$ python3 -q
>>> import numpy as np
>>> np.set_printoptions(precision=3, suppress=True, linewidth=120, legacy="1.25")
>>> feats = np.loadtxt("dump.csv", delimiter=",")
>>> feats
array([[ 0.217,  0.448,  0.041, -0.067,  0.552,  0.029, -0.139, -0.867,  0.338, -0.13 ],
       [ 0.448,  1.235,  0.493,  0.831, -0.243,  0.756, -0.721,  0.003,  0.619,  0.589],
       [ 0.041,  0.493,  1.976, -0.149,  0.597,  0.23 ,  0.131, -0.109,  0.067,  0.211],
       [-0.067,  0.831, -0.149,  1.664,  0.363, -0.798,  0.187,  0.183, -0.561, -0.029],
       [ 0.552, -0.243,  0.597,  0.363,  0.235, -1.027, -1.135,  0.858,  0.12 ,  0.325],
       [ 0.029,  0.756,  0.23 , -0.798, -1.027, -1.071,  0.469, -0.53 , -0.239,  0.412],
       [-0.139, -0.721,  0.131,  0.187, -1.135,  0.469,  1.635,  0.153,  0.161,  0.073],
       [-0.867,  0.003, -0.109,  0.183,  0.858, -0.53 ,  0.153,  1.277, -0.288, -1.168],
       [ 0.338,  0.619,  0.067, -0.561,  0.12 , -0.239,  0.161, -0.288,  2.194, -1.092],
       [-0.13 ,  0.589,  0.211, -0.029,  0.325,  0.412,  0.073, -1.168, -1.092,  0.637]])
>>> Uu, s, VT = np.linalg.svd(feats, full_matrices=False)
>>> np.allclose(Uu * s @ VT, feats)
True
>>> (s > 1e-8).sum()
8
>>> s.round(3) + 0
array([3., 3., 3., 2., 2., 2., 2., 1., 0., 0.])
>>> np.cumsum(s ** 2) / np.sum(s ** 2)
array([0.205, 0.409, 0.614, 0.705, 0.795, 0.886, 0.977, 1.   , 1.   , 1.   ])
>>> np.round(s / s[0], 3) + 0
array([1.   , 1.   , 1.   , 0.667, 0.667, 0.667, 0.667, 0.333, 0.   , 0.   ])
>>> np.round(Uu.T @ feats @ VT.T, 3) + 0
array([[3., 0., 0., 0., 0., 0., 0., 0., 0., 0.],
       [0., 3., 0., 0., 0., 0., 0., 0., 0., 0.],
       [0., 0., 3., 0., 0., 0., 0., 0., 0., 0.],
       [0., 0., 0., 2., 0., 0., 0., 0., 0., 0.],
       [0., 0., 0., 0., 2., 0., 0., 0., 0., 0.],
       [0., 0., 0., 0., 0., 2., 0., 0., 0., 0.],
       [0., 0., 0., 0., 0., 0., 2., 0., 0., 0.],
       [0., 0., 0., 0., 0., 0., 0., 1., 0., 0.],
       [0., 0., 0., 0., 0., 0., 0., 0., 0., 0.],
       [0., 0., 0., 0., 0., 0., 0., 0., 0., 0.]])
>>> Uu, s, VT = np.linalg.svd(feats)
>>> evecs = VT[:(s > 1e-8).sum()]
>>> rng = np.random.default_rng(494)
>>> x = feats[8] + 2 * feats[9] + rng.integers(2) * np.eye(10)[7]
>>> x
array([ 0.078,  1.796,  0.49 , -0.619,  0.77 ,  0.585,  0.307, -1.623,  0.009,  0.182])
>>> round(np.linalg.norm(x - evecs.T @ evecs @ x), 3)
0.374
>>> out = np.array([[1, 1], [1, 0], [0, 0]])
>>> arr = np.kron(np.eye(3, dtype=int), out)
>>> arr
array([[1, 1, 0, 0, 0, 0],
       [1, 0, 0, 0, 0, 0],
       [0, 0, 0, 0, 0, 0],
       [0, 0, 1, 1, 0, 0],
       [0, 0, 1, 0, 0, 0],
       [0, 0, 0, 0, 0, 0],
       [0, 0, 0, 0, 1, 1],
       [0, 0, 0, 0, 1, 0],
       [0, 0, 0, 0, 0, 0]])
>>> out = feats + rng.integers(-2, 3, (10, 8)) @ rng.integers(-2, 3, (8, 10))
>>> out
array([[ -1.783,   5.448,   0.041,  -0.067,  -0.448,  -5.971,   1.861,  -8.867,  -5.662,  -4.13 ],
       [ -6.552,  -3.765,  -0.507,  -0.169,  -0.243,  -1.244,   0.279,   0.003,   6.619,  -2.411],
       [  8.041,  12.493,  -2.024,   8.851,  10.597,   5.23 ,   2.131,  -0.109,   1.067,   7.211],
       [ -0.067,  -8.169,  -6.149,  -6.336,  -5.637,   2.202,   8.187,   0.183,   6.439,  -1.029],
       [ -8.448,  -5.243,  -0.403,  -3.637,  -0.765,  -2.027,  -8.135,   5.858,   4.12 ,  -4.675],
       [ 12.029,   2.756,  -3.77 ,   7.202,   7.973,   2.929,  -5.531,   4.47 ,   2.761,   3.412],
       [ -7.139,  -6.721,  -7.869,  -6.813,  -2.135,   6.469,   1.635,   7.153,  17.161,   0.073],
       [-11.867,  -3.997,   2.891,  -2.817,   0.858,  -1.53 ,  -4.847,   4.277,   5.712,  -0.168],
       [  3.338,   8.619,   5.067,  11.439,   7.12 ,  -3.239,   3.161,  -4.288,  -7.806,  -0.092],
       [ -7.13 ,   2.589,   5.211,  -1.029,   0.325,  -5.588,  -0.927,  -7.168, -12.092,   0.637]])
>>> out - feats
array([[ -2.,   5.,   0.,   0.,  -1.,  -6.,   2.,  -8.,  -6.,  -4.],
       [ -7.,  -5.,  -1.,  -1.,   0.,  -2.,   1.,   0.,   6.,  -3.],
       [  8.,  12.,  -4.,   9.,  10.,   5.,   2.,   0.,   1.,   7.],
       [  0.,  -9.,  -6.,  -8.,  -6.,   3.,   8.,   0.,   7.,  -1.],
       [ -9.,  -5.,  -1.,  -4.,  -1.,  -1.,  -7.,   5.,   4.,  -5.],
       [ 12.,   2.,  -4.,   8.,   9.,   4.,  -6.,   5.,   3.,   3.],
       [ -7.,  -6.,  -8.,  -7.,  -1.,   6.,   0.,   7.,  17.,   0.],
       [-11.,  -4.,   3.,  -3.,   0.,  -1.,  -5.,   3.,   6.,   1.],
       [  3.,   8.,   5.,  12.,   7.,  -3.,   3.,  -4., -10.,   1.],
       [ -7.,   2.,   5.,  -1.,   0.,  -6.,  -1.,  -6., -11.,   0.]])
>>> np.linalg.matrix_rank(out - feats, tol=1e-8)
8
>>> np.round(np.linalg.svd(out - feats, compute_uv=False), 3) + 0
array([41.334, 30.577, 18.367, 12.218,  7.877,  7.493,  4.229,  3.581,  0.   ,  0.   ])
>>> proj = arr @ np.linalg.solve(arr.T @ arr, arr.T)
>>> proj @ arr[:, 4]
array([0., 0., 0., 0., 0., 0., 1., 1., 0.])
>>> F = np.loadtxt("test14.csv", delimiter=",")
>>> F
array([[-0.491,  0.391, -0.927, -2.2  ,  1.676,  0.05 ,  0.301,  0.07 ],
       [-1.287, -0.067,  0.14 , -0.321,  0.329,  0.836, -0.596,  2.461],
       [ 0.956, -0.621,  1.62 ,  0.632, -1.34 , -0.345,  0.716, -1.501],
       [ 1.688,  0.33 ,  0.025, -1.176, -1.065, -0.363,  0.374,  1.803],
       [-0.271, -0.594, -2.56 , -0.301,  0.002, -0.828,  0.774, -0.803],
       [-1.321, -0.675, -1.066,  1.109, -1.785, -1.057,  0.101,  0.345],
       [ 0.   , -1.556, -0.422, -0.932, -1.324,  1.703, -0.25 ,  0.903],
       [-0.489,  0.499, -0.689,  2.043, -0.525,  0.877,  1.648, -0.32 ],
       [ 2.558,  0.323,  0.005,  0.525,  0.281, -1.128, -0.677, -0.515],
       [ 0.1  , -0.604, -0.974,  1.202, -1.66 ,  1.293, -1.342,  0.037],
       [ 1.874, -1.43 ,  0.382,  0.415, -1.693, -0.31 , -0.115,  0.384],
       [-0.667, -0.024, -1.387,  0.49 , -2.157,  0.427,  0.486, -1.148],
       [-1.911,  0.44 ,  0.619, -0.762, -1.452, -0.155,  1.394, -0.342],
       [ 0.113, -1.312, -1.156, -1.54 , -0.933, -1.565,  0.411, -0.266],
       [ 0.761,  0.689,  0.164,  1.987, -0.933,  1.637, -0.064,  0.644],
       [ 0.123,  0.398, -0.248,  1.782, -0.733,  0.619,  0.264, -2.144],
       [-0.502,  0.409,  0.818,  0.147, -2.532, -0.558,  0.453, -0.982],
       [-0.954,  2.059, -1.308,  0.024,  0.818, -0.735, -0.856, -0.443],
       [ 0.064, -1.435,  0.587,  0.05 , -1.203,  1.035, -1.726, -1.046],
       [ 1.144,  0.443,  1.39 , -0.079,  0.555,  1.649,  1.291, -0.931],
       [-0.679, -2.291,  0.338,  0.906,  0.086,  0.543,  1.43 ,  0.084],
       [-0.145, -1.093,  0.199, -0.261, -2.264,  0.633,  0.418, -1.405],
       [-1.514, -1.735,  1.271, -1.176, -0.441, -0.667,  0.24 , -0.036],
       [ 0.57 ,  1.902, -1.388,  0.633,  0.259,  0.752, -1.43 , -0.231],
       [-0.272,  1.316,  0.822, -0.905,  1.347,  0.053, -0.279,  1.95 ],
       [ 0.83 , -0.187,  1.042, -0.778, -1.301,  1.962,  0.778, -0.661],
       [ 1.175, -1.179, -1.846, -0.911,  0.072, -1.007, -0.183, -0.97 ],
       [-0.723, -0.408, -0.097, -0.96 , -1.162, -1.984, -1.337,  0.554],
       [-0.495, -0.295,  1.976,  0.925, -1.664, -0.808, -0.696,  0.016],
       [ 1.623, -1.341, -1.4  , -1.167,  0.171, -1.057, -0.151, -0.275],
       [ 0.888,  1.234,  0.009,  0.988,  1.171, -0.05 , -1.287, -1.637],
       [ 1.569, -0.247, -1.362, -0.503, -0.354,  0.596, -0.968,  1.718],
       [-0.451,  0.612, -1.899, -0.498,  2.013,  0.343, -0.591,  0.22 ],
       [-0.666,  0.433,  0.566, -0.914, -1.815, -1.113,  1.52 , -0.607]])
>>> Uu, s = np.linalg.svd(F)
Traceback (most recent call last):
  File "<python-input-29>", line 1, in <module>
    Uu, s = np.linalg.svd(F)
    ^^^^^
ValueError: too many values to unpack (expected 2)
>>> Uu, s, VT = np.linalg.svd(F, full_matrices=False)
>>> np.allclose(Uu * s @ VT, F)
True
>>> np.round(Uu.T @ Uu, 3) + 0
array([[1., 0., 0., 0., 0., 0., 0., 0.],
       [0., 1., 0., 0., 0., 0., 0., 0.],
       [0., 0., 1., 0., 0., 0., 0., 0.],
       [0., 0., 0., 1., 0., 0., 0., 0.],
       [0., 0., 0., 0., 1., 0., 0., 0.],
       [0., 0., 0., 0., 0., 1., 0., 0.],
       [0., 0., 0., 0., 0., 0., 1., 0.],
       [0., 0., 0., 0., 0., 0., 0., 1.]])
>>> np.abs(Uu[:, 0]).round(6).argmax()
21
>>> np.round(VT @ VT.T, 3) + 0
array([[1., 0., 0., 0., 0., 0., 0., 0.],
       [0., 1., 0., 0., 0., 0., 0., 0.],
       [0., 0., 1., 0., 0., 0., 0., 0.],
       [0., 0., 0., 1., 0., 0., 0., 0.],
       [0., 0., 0., 0., 1., 0., 0., 0.],
       [0., 0., 0., 0., 0., 1., 0., 0.],
       [0., 0., 0., 0., 0., 0., 1., 0.],
       [0., 0., 0., 0., 0., 0., 0., 1.]])
>>> np.round(Uu.T @ F @ VT.T, 3) + 0
array([[8.753, 0.   , 0.   , 0.   , 0.   , 0.   , 0.   , 0.   ],
       [0.   , 7.252, 0.   , 0.   , 0.   , 0.   , 0.   , 0.   ],
       [0.   , 0.   , 6.647, 0.   , 0.   , 0.   , 0.   , 0.   ],
       [0.   , 0.   , 0.   , 6.22 , 0.   , 0.   , 0.   , 0.   ],
       [0.   , 0.   , 0.   , 0.   , 5.658, 0.   , 0.   , 0.   ],
       [0.   , 0.   , 0.   , 0.   , 0.   , 5.189, 0.   , 0.   ],
       [0.   , 0.   , 0.   , 0.   , 0.   , 0.   , 4.356, 0.   ],
       [0.   , 0.   , 0.   , 0.   , 0.   , 0.   , 0.   , 3.999]])
>>> (s > 1e-8).sum()
8
>>> C2 = np.cov(F, rowvar=False)
>>> np.median(F, axis=0)
array([-0.072, -0.127,  0.007, -0.17 , -0.833,  0.   ,  0.019, -0.271])
>>> np.round(np.corrcoef(F[:, 1], F[:, 4])[0, 1], 3)
0.372
>>> C2.shape
(8, 8)
>>> np.argwhere(np.triu(np.abs(np.corrcoef(F.T)) > 0.8, 1))
array([], shape=(0, 2), dtype=int64)
